>>> import numpy as np
>>> from numpy import linalg as LA
>>> np.set_printoptions(precision=1, suppress=True, linewidth=140, legacy="1.25")
>>> def rnd(a):
...     return np.round(a, 1) + 0
... 
>>> A = -1 * np.eye(3) + np.ones((3, 3))
>>> print(A)
[[0. 1. 1.]
 [1. 0. 1.]
 [1. 1. 0.]]
>>> print(rnd(np.sort(np.abs(LA.eigvals(A)))))
[1. 1. 2.]
>>> print(rnd(np.abs(LA.eigvals(A)).max()))
2.0
>>> print(A @ A)
[[2. 1. 1.]
 [1. 2. 1.]
 [1. 1. 2.]]
>>> print(rnd(LA.det(A)))
2.0
>>> print(np.allclose(A, A.T))
True
>>> print(np.allclose(A @ A.T, A.T @ A))
True
>>> A2 = LA.inv(A)
>>> print(rnd(LA.inv(A2)))
[[0. 1. 1.]
 [1. 0. 1.]
 [1. 1. 0.]]
>>> print(rnd(LA.det(A) * LA.det(A2)))
1.0
>>> print(A @ A2)
[[1. 0. 0.]
 [0. 1. 0.]
 [0. 0. 1.]]
>>> F = np.array([[9, -3, 12, -6], [-3, 1, -4, 2], [12, -4, 16, -8], [-6, 2, -8, 4]])
>>> W = np.array([[-2, 0, 1], [-1, -1, 3], [-2, 2, -2], [-3, -2, 2]])
>>> beta = np.array([5, 0, 3])
>>> H = np.maximum(F @ W + beta, 0)
>>> print((H > 0).mean(axis=0))
[0.5 0.5 0.5]
>>> print(H)
[[ 0 39  0]
 [12  0 15]
 [ 0 52  0]
 [19  0 27]]
>>> basis = np.array([[-2, 2, -1], [0, 1, 1], [0, -1, -2]])
>>> print(W @ basis)
[[  4  -5   0]
 [  2  -6  -6]
 [  4   0   8]
 [  6 -10  -3]]
>>> P = np.triu(np.array([[1, -4, -6, 1], [-4, 4, 8, 8], [4, 3, -8, -8], [-8, 4, 9, 9]]), 1) + np.eye(4)
>>> A2 = P @ F @ LA.inv(P)
>>> print(rnd(LA.det(A2)))
0.0
>>> print(A2)
[[   -57.   -209.   1254.  11799.]
 [    45.    165.   -990.  -9315.]
 [    60.    220.  -1320. -12420.]
 [    -6.    -22.    132.   1242.]]
